>>> import numpy as np
>>> from numpy import linalg as LA
>>> np.set_printoptions(precision=2, suppress=True, linewidth=120)
>>> W0 = 5 * np.eye(7) + np.eye(7, k=1)
>>> W0
array([[5., 1., 0., 0., 0., 0., 0.],
       [0., 5., 1., 0., 0., 0., 0.],
       [0., 0., 5., 1., 0., 0., 0.],
       [0., 0., 0., 5., 1., 0., 0.],
       [0., 0., 0., 0., 5., 1., 0.],
       [0., 0., 0., 0., 0., 5., 1.],
       [0., 0., 0., 0., 0., 0., 5.]])
>>> # triangular, det is the product of the diagonal
>>> other = W0[0, 0] * W0[1:] - np.outer(W0[1:, 0], W0[0])
>>> other
array([[ 0., 25.,  5.,  0.,  0.,  0.,  0.],
       [ 0.,  0., 25.,  5.,  0.,  0.,  0.],
       [ 0.,  0.,  0., 25.,  5.,  0.,  0.],
       [ 0.,  0.,  0.,  0., 25.,  5.,  0.],
       [ 0.,  0.,  0.,  0.,  0., 25.,  5.],
       [ 0.,  0.,  0.,  0.,  0.,  0., 25.]])
>>> np.flatnonzero(~other.round(6).any(axis=1))
array([], dtype=int64)
>>> print(LA.matrix_rank(other), LA.matrix_rank(W0))
6 7
>>> q, R = LA.qr(W0)
>>> q.T @ q
array([[1., 0., 0., 0., 0., 0., 0.],
       [0., 1., 0., 0., 0., 0., 0.],
       [0., 0., 1., 0., 0., 0., 0.],
       [0., 0., 0., 1., 0., 0., 0.],
       [0., 0., 0., 0., 1., 0., 0.],
       [0., 0., 0., 0., 0., 1., 0.],
       [0., 0., 0., 0., 0., 0., 1.]])
>>> R
array([[5., 1., 0., 0., 0., 0., 0.],
       [0., 5., 1., 0., 0., 0., 0.],
       [0., 0., 5., 1., 0., 0., 0.],
       [0., 0., 0., 5., 1., 0., 0.],
       [0., 0., 0., 0., 5., 1., 0.],
       [0., 0., 0., 0., 0., 5., 1.],
       [0., 0., 0., 0., 0., 0., 5.]])
>>> print(np.allclose(R.T @ R, W0.T @ W0))
True
>>> q.shape, R.shape
((7, 7), (7, 7))
>>> np.abs(np.diag(R))
array([5., 5., 5., 5., 5., 5., 5.])
>>> abs(R[0, 0]), round(LA.norm(W0[:, 0]), 2)
(np.float64(5.0), np.float64(5.0))
>>> q @ R
array([[5., 1., 0., 0., 0., 0., 0.],
       [0., 5., 1., 0., 0., 0., 0.],
       [0., 0., 5., 1., 0., 0., 0.],
       [0., 0., 0., 5., 1., 0., 0.],
       [0., 0., 0., 0., 5., 1., 0.],
       [0., 0., 0., 0., 0., 5., 1.],
       [0., 0., 0., 0., 0., 0., 5.]])
>>> q
array([[ 1.,  0.,  0.,  0.,  0.,  0.,  0.],
       [-0.,  1.,  0.,  0.,  0.,  0.,  0.],
       [-0., -0.,  1.,  0.,  0.,  0.,  0.],
       [-0., -0., -0.,  1.,  0.,  0.,  0.],
       [-0., -0., -0., -0.,  1.,  0.,  0.],
       [-0., -0., -0., -0., -0.,  1.,  0.],
       [-0., -0., -0., -0., -0., -0.,  1.]])
>>> other = W0 / LA.norm(W0, axis=1, keepdims=True)
>>> C2 = other @ other.T
>>> (C2 - 2 * np.eye(7)).round(6).argmax(axis=1)
array([1, 0, 1, 2, 3, 6, 5])
>>> C2[5]
array([0.  , 0.  , 0.  , 0.  , 0.19, 1.  , 0.2 ])
>>> vec = np.array([-3, 1, 0, -1, -2, 3, 1])
>>> target = W0 @ vec
>>> target
array([-14.,   5.,  -1.,  -7.,  -7.,  16.,   5.])
>>> LA.solve(W0.T, W0[6])
array([0., 0., 0., 0., 0., 0., 1.])
>>> LA.solve(W0, target)
array([-3.,  1.,  0., -1., -2.,  3.,  1.])
>>> feats = np.loadtxt("sample19.csv", delimiter=",")
>>> feats
array([[  4.46,  12.14,  -3.34,  -5.61, -22.47,  -5.15,  -2.75,   0.22,  29.59,  -4.75,   0.88],
       [ -4.81,  18.64,  15.74, -10.84,  12.67,  19.99, -15.1 ,   6.79,   3.57,  23.91,   8.43],
       [  4.29, -23.55,  -3.84,  16.79, -11.44,   2.31,  -1.44,   9.29,  12.33, -14.88, -29.47],
       [ 19.12,  -2.75,  -0.61,  21.67,  -2.19,  27.44,   1.9 ,   2.69,  -3.05,   0.49, -37.15],
       [ -3.73,  -9.28,  -2.47,   9.71,  -6.94,  -3.35,   6.17,  -6.49,  20.23,   2.26, -15.94],
       [-27.91,  -1.77, -12.75,  -4.51,   7.75,   4.45, -15.76,   8.58, -15.32,   9.09,  26.61],
       [ 10.72,  -7.63,  18.77,   5.46,  11.93,   8.42,   2.58,   6.24,  22.74,   7.55, -12.85],
       [-17.49,  12.93,  12.01,   5.84,  10.46,  20.2 , -19.61,  22.77,   3.59,   5.56, -12.63],
       [ 16.25, -21.34, -10.72,  -6.16,  15.73,   8.32,  -0.23,  -0.5 ,   4.58, -15.04,  -1.67],
       [-12.38,  -0.64,  -0.98,  18.55,  -4.28,   2.14,  -7.76,   9.21,  12.17,  -9.22, -13.3 ],
       [ 17.5 ,   6.69, -14.48,  26.71,  -3.2 ,  -2.06, -17.28,   1.28, -34.02,   2.09,  -7.06],
       [ 13.49,   6.43,  -7.52,  22.02, -24.04,  -0.5 ,   8.77,  -3.53, -43.64, -13.8 ,  24.91],
       [ -1.23,   6.62,   5.25, -12.3 ,  -4.69,   6.03,  -5.55,   9.85,  23.15,  16.09,  -6.74],
       [ -1.45,  -1.6 , -14.32,   9.14, -21.54, -27.9 ,   0.23,  -9.99,  -2.13, -18.34,   4.68],
       [ 12.64,  20.95,  10.85,  -6.21,  -3.56,  -3.29, -23.78, -11.56,  -3.92,  -8.82, -22.1 ],
       [ 12.34, -12.99,  -2.8 ,  15.78,   2.03,  -5.4 ,  -2.91,  -8.01,  -4.13,  -8.33,  -8.61],
       [  4.83, -13.76,  21.81,  19.13,  -6.46,   1.  ,  -5.22,  -1.15,   3.24,  16.3 , -12.9 ],
       [ -8.28, -13.21,  -4.24,  -4.24,   6.74,  -6.44,   9.5 ,  11.34,  10.16,   7.52, -16.91],
       [ 14.18, -15.78,   2.33,   6.57,   5.57,  -2.22,  11.41,  -3.31,  18.27,  -8.68,  -0.02],
       [  6.95,  -3.11,   2.5 ,   1.37, -20.84, -17.43,  -4.62,  -4.32,   5.28,  21.15,   9.38],
       [  8.55,   5.77,  -4.79,   6.52,  26.73,  15.89,  13.13,   2.43,  -2.03, -10.44,  27.52],
       [  7.66,   0.35,  -3.04,  12.43, -27.74,  -4.3 , -23.23, -27.03,  10.1 ,   1.87, -24.63],
       [  8.92,  -1.45, -18.96, -17.92, -10.6 , -15.42, -14.36, -21.49,  -7.5 , -17.24,  -3.46],
       [  6.95, -14.27, -19.9 ,  -6.6 ,   5.27, -10.38, -13.41, -25.64,   5.18, -31.73, -31.75]])
>>> D = LA.norm(feats[:, None] - feats[None], axis=-1)
>>> print(D[0].round(6).argsort(kind="stable")[:4])
[ 0 12  4 19]
>>> D.mean(axis=1).argmax()
np.int64(11)
